>>> import numpy as np
>>> from numpy import linalg as LA
>>> np.set_printoptions(precision=3, suppress=True, linewidth=140, sign=" ")
>>> def tidy(a):
...     return np.round(a, 3) + 0
... 
>>> E = np.load("layer1.npy")
>>> E
array([[ 1, -1, -1,  1,  1, -1, -1,  1],
       [ 1,  1, -1, -1, -1, -1,  1,  1],
       [ 1,  1,  1,  1,  1,  1,  1,  1],
       [ 1, -1, -1,  1, -1,  1,  1, -1],
       [ 1,  1, -1, -1,  1,  1, -1, -1]])
>>> Uu, sigma, VT = LA.svd(E, full_matrices=False)
>>> tidy(np.cumsum(sigma ** 2) / np.sum(sigma ** 2))
array([ 0.2,  0.4,  0.6,  0.8,  1. ])
>>> tidy(sigma / sigma[0])
array([ 1.,  1.,  1.,  1.,  1.])
>>> (sigma > 1e-8).sum()
np.int64(5)
>>> tidy(np.sqrt((sigma ** 2).sum())), tidy(LA.norm(E))
(np.float64(6.325), np.float64(6.325))
>>> feats = np.load("block15.npy")
>>> feats
array([[-4, -6, -4, -6, -4, -6],
       [-5, -7, -5, -7, -5, -7],
       [-5,  3, -5,  3, -5,  3],
       [-4, -6, -4, -6, -4, -6],
       [-5, -7, -5, -7, -5, -7],
       [-5,  3, -5,  3, -5,  3]])
>>> # looks like rank 2
>>> x0 = np.array([-1, -5, 3, 1, -2, 4, -5, -4])
>>> h = np.maximum(E @ x0, 0)
>>> tidy(np.tanh(E @ x0))
array([-0.995, -1.   , -1.   ,  1.   ,  0.762])
>>> np.maximum(E @ (3 * x0), 0)
array([  0,   0,   0,  21,   3])
>>> E * (h > 1e-9)[:, None]
array([[ 0,  0,  0,  0,  0,  0,  0,  0],
       [ 0,  0,  0,  0,  0,  0,  0,  0],
       [ 0,  0,  0,  0,  0,  0,  0,  0],
       [ 1, -1, -1,  1, -1,  1,  1, -1],
       [ 1,  1, -1, -1,  1,  1, -1, -1]])
>>> np.maximum(E @ x0, 0) - np.maximum(-E @ x0, 0)
array([ -3, -21,  -9,   7,   1])
>>> W0 = np.load("sample19.npy")
>>> tidy(W0)
array([[ 21.156, -39.252, -30.555,   8.631, -20.32 , -42.524],
       [ 20.54 , -37.915, -29.391,   8.44 , -19.837, -41.092],
       [ 17.792, -32.047, -24.32 ,   7.534, -17.639, -34.798],
       [ 11.95 , -20.182, -14.319,   5.29 , -12.665, -22.   ],
       [ 11.618, -19.537, -13.789,   5.148, -12.367, -21.301],
       [  7.603, -12.063,  -7.816,   3.299,  -8.598, -13.164],
       [  1.782,  -2.631,  -1.247,   0.352,  -2.286,  -2.796],
       [  1.246,  -1.858,  -0.834,   0.14 ,  -1.622,  -1.954],
       [  0.006,  -0.01 ,  -0.004,  -0.002,  -0.008,  -0.01 ],
       [ -0.954,   3.435,   1.923,   2.957,   0.921,   3.025],
       [ -0.98 ,   4.141,   2.484,   3.785,   0.788,   3.608],
       [ -1.002,   8.631,   6.529,   8.714,  -0.512,   7.388],
       [ -1.007,   9.826,   7.673,   9.923,  -0.894,   8.414],
       [ -1.118,  16.258,  14.008,  15.913,  -2.925,  14.036],
       [ -1.123,  16.443,  14.193,  16.075,  -2.982,  14.2  ],
       [ -1.27 ,  20.648,  18.42 ,  19.651,  -4.253,  17.939],
       [ -1.366,  22.881,  20.677,  21.474,  -4.908,  19.938],
       [ -1.657,  28.494,  26.381,  25.879,  -6.502,  24.999]])
>>> # looks like rank 3
>>> cen = W0 - W0.mean(axis=0)
>>> evecs = LA.svd(cen)[2][:3]
>>> A2 = cen - cen @ evecs.T @ evecs
>>> tidy(np.diag(evecs.T @ evecs))
array([ 0.185,  0.356,  0.549,  0.936,  0.62 ,  0.354])
>>> LA.norm(A2, axis=1).round(6).argmax()
np.int64(0)
